$ ipython --no-banner

In [1]: import numpy as np

In [2]: import numpy.linalg as la

In [3]: np.set_printoptions(precision=2, suppress=True, linewidth=100, floatmode="fixed")

In [4]: def tidy(a):
   ...:     return np.round(a, 2) + 0
   ...: 

In [5]: K = np.load("m.npy")

In [6]: K
Out[6]: 
array([[ 0.00, -2.00,  2.00],
       [-2.00,  0.00,  0.00],
       [ 2.00,  0.00,  0.00]])

In [7]: r = la.matrix_rank(K)

In [8]: r
Out[8]: np.int64(2)

In [9]: N = la.svd(K)[2][r:].T

In [10]: tidy(N[:, 0] / N[np.abs(N[:, 0]).round(6).argmax(), 0])
Out[10]: array([0.00, 1.00, 1.00])

In [11]: [int(la.matrix_rank(K[:i])) for i in range(1, len(K) + 1)]
Out[11]: [1, 2, 2]

In [12]: [int(la.matrix_rank(np.delete(K, i, axis=0))) for i in range(3)]
Out[12]: [1, 2, 2]

In [13]: N.shape
Out[13]: (3, 1)

In [14]: tidy(la.norm(K, 2) / la.norm(K))
Out[14]: np.float64(0.71)

In [15]: w, V = la.eigh(K)

In [16]: tidy(w)
Out[16]: array([-2.83,  0.00,  2.83])

In [17]: tidy(la.eigvalsh(K @ K))
Out[17]: array([0.00, 8.00, 8.00])

In [18]: W0 = np.load("dump.npy")

In [19]: W0
Out[19]: 
array([[0, 0, 0, 0, 0],
       [6, 4, 2, 4, 2],
       [0, 0, 0, 0, 0],
       [3, 2, 1, 2, 1]])

In [20]: np.argsort(-la.norm(W0, axis=0).round(6), kind="stable")[:3]
Out[20]: array([0, 1, 3])

In [21]: tidy(la.norm(W0, 2) / la.norm(W0))
Out[21]: np.float64(1.0)

In [22]: [round(float(x), 2) for x in la.svd(W0, compute_uv=False)[:3]]
Out[22]: [9.75, 0.0, 0.0]

In [23]: vec = np.array([0, 3, 6, 4, 7])

In [24]: W0 * vec
Out[24]: 
array([[ 0,  0,  0,  0,  0],
       [ 0, 12, 12, 16, 14],
       [ 0,  0,  0,  0,  0],
       [ 0,  6,  6,  8,  7]])

In [25]: W0 @ (2 * vec)
Out[25]: array([  0, 108,   0,  54])

In [26]: W0 @ np.ones(5)
Out[26]: array([ 0.00, 18.00,  0.00,  9.00])

In [27]: np.sign((W0 @ vec).round(6))
Out[27]: array([0, 1, 0, 1])

In [28]: (W0 * vec).sum(axis=1)
Out[28]: array([ 0, 54,  0, 27])

In [29]: np.einsum("ij,j->i", W0, vec)
Out[29]: array([ 0, 54,  0, 27])
